>>> import numpy as np
>>> from numpy import linalg as LA
>>> np.set_printoptions(precision=2, suppress=True, linewidth=100, floatmode="fixed")
>>> def rnd(a):
...     return np.round(a, 2) + 0
... 
>>> M = np.array([[0.96, -1.2, -0.63, 1.04, 0.92],
...     [1.58, 0.51, 0.48, 2.09, -1.32],
...     [-1.84, 0.62, 0.47, 0.11, 0.42],
...     [-1.95, -0.57, -0.87, 0.22, 2.51],
...     [1.02, 0.71, -1.66, 0.23, 1.34],
...     [-0.04, 0.32, 0.61, 0.21, -0.13],
...     [0.06, -0.62, -1.38, 1.05, -0.12],
...     [0.8, -0.64, 1.34, 1.54, -1.77]])
>>> M
array([[ 0.96, -1.20, -0.63,  1.04,  0.92],
       [ 1.58,  0.51,  0.48,  2.09, -1.32],
       [-1.84,  0.62,  0.47,  0.11,  0.42],
       [-1.95, -0.57, -0.87,  0.22,  2.51],
       [ 1.02,  0.71, -1.66,  0.23,  1.34],
       [-0.04,  0.32,  0.61,  0.21, -0.13],
       [ 0.06, -0.62, -1.38,  1.05, -0.12],
       [ 0.80, -0.64,  1.34,  1.54, -1.77]])
>>> vec = np.array([4, 7, 7, 7, -4])
>>> y = M @ vec
>>> print(rnd(y))
[ -5.37  33.16  -0.64 -26.38  -6.32   8.34  -5.93  25.96]
>>> rng = np.random.default_rng(4118)
>>> y = y + 0.02 * rng.normal(size=8)
>>> print(rnd(y))
[ -5.37  33.17  -0.65 -26.40  -6.30   8.36  -5.90  25.95]
>>> b, *_ = LA.lstsq(M, y)
>>> rnd(b)
array([ 4.00,  7.01,  6.98,  7.00, -4.01])
>>> b.round()
array([ 4.00,  7.00,  7.00,  7.00, -4.00])
>>> rnd(M.T @ (y - M @ b))
array([0.00, 0.00, 0.00, 0.00, 0.00])
>>> f = np.array([-1, 1])
>>> rnd(np.polyval(f, M[4]))
array([-0.02,  0.29,  2.66,  0.77, -0.34])
>>> vec = np.array([8, -8, 2, -2, 2])
>>> h = np.maximum(M @ vec, 0)
>>> rnd(h)
array([15.78,  2.70,  0.00,  0.00,  1.38,  0.00,  0.34,  7.58])
>>> rnd(np.maximum(M @ (3 * vec), 0))
array([47.34,  8.10,  0.00,  0.00,  4.14,  0.00,  1.02, 22.74])
>>> np.flatnonzero(h > 1e-9)
array([0, 1, 4, 6, 7])
>>> rnd(np.maximum(M @ vec, 0) - np.maximum(-M @ vec, 0))
array([ 15.78,   2.70, -18.12,  -8.20,   1.38,  -2.34,   0.34,   7.58])
>>> out = np.c_[M[:, :1] @ np.array([[9]]), np.array([1, -9, 9, 7, 5, 7, 4, 8])]
>>> rnd(out)
array([[  8.64,   1.00],
       [ 14.22,  -9.00],
       [-16.56,   9.00],
       [-17.55,   7.00],
       [  9.18,   5.00],
       [ -0.36,   7.00],
       [  0.54,   4.00],
       [  7.20,   8.00]])
>>> print(rnd(LA.norm(LA.qr(M)[0].T @ out, axis=0) ** 2 / ((out ** 2).sum(axis=0) + 1e-12)))
[1.00 0.38]
>>> print(rnd(LA.lstsq(M, out[:, 0])[0]))
[9.00 0.00 0.00 0.00 0.00]
>>> print(LA.matrix_rank(np.c_[M, out]))
6
>>> A = np.array([[0.0, 0.0, 3.0, 0.0, 3.0, 0.0],
...     [0.0, 0.0, 0.0, 3.0, 3.0, 2.0],
...     [3.0, 0.0, 0.0, 0.0, 0.0, 0.0],
...     [0.0, 3.0, 0.0, 0.0, 0.0, 0.0],
...     [3.0, 3.0, 0.0, 0.0, 0.0, 0.0],
...     [0.0, 2.0, 0.0, 0.0, 0.0, 0.0]])
>>> # rows and columns are dependent
>>> out = A + rng.integers(-2, 3, (6, 4)) @ rng.integers(-2, 3, (4, 6))
>>> out
array([[-4.00, -3.00,  1.00, -2.00,  5.00, -4.00],
       [ 6.00,  0.00,  4.00, -1.00, -1.00,  4.00],
       [ 7.00,  0.00,  3.00, -2.00, -2.00,  2.00],
       [ 6.00,  4.00,  3.00,  4.00,  0.00,  0.00],
       [-1.00,  0.00, -2.00, -2.00,  2.00, -4.00],
       [ 6.00, -2.00,  5.00, -6.00, -2.00, -2.00]])
>>> print(rnd(LA.svd(out - A, compute_uv=False)))
[16.32 10.83  5.43  0.84  0.00  0.00]
>>> np.abs(out - A).sum(axis=1)
array([17.00, 20.00, 13.00, 14.00, 17.00, 25.00])
>>> print(out - A)
[[-4.00 -3.00 -2.00 -2.00  2.00 -4.00]
 [ 6.00  0.00  4.00 -4.00 -4.00  2.00]
 [ 4.00  0.00  3.00 -2.00 -2.00  2.00]
 [ 6.00  1.00  3.00  4.00  0.00  0.00]
 [-4.00 -3.00 -2.00 -2.00  2.00 -4.00]
 [ 6.00 -4.00  5.00 -6.00 -2.00 -2.00]]
>>> mat = np.loadtxt("a.csv", delimiter=",")
>>> rnd(mat)
array([[ 0.85,  0.27,  0.15, -0.27, -0.33],
       [ 0.27,  0.51, -0.27,  0.49,  0.59],
       [ 0.15, -0.27,  0.85,  0.27,  0.33],
       [-0.27,  0.49,  0.27,  0.51, -0.59],
       [-0.33,  0.59,  0.33, -0.59,  0.27]])
>>> f = np.array([4, 3, 3, 9, 3])
>>> out = mat + np.outer(f, np.eye(5)[3])
>>> LA.matrix_rank(LA.inv(out) - LA.inv(mat), tol=1e-8)
np.int64(1)
>>> print(rnd(out))
[[ 0.85  0.27  0.15  3.73 -0.33]
 [ 0.27  0.51 -0.27  3.49  0.59]
 [ 0.15 -0.27  0.85  3.27  0.33]
 [-0.27  0.49  0.27  9.51 -0.59]
 [-0.33  0.59  0.33  2.41  0.27]]
>>> rnd(LA.eigvalsh(mat).min())
np.float64(-1.0)
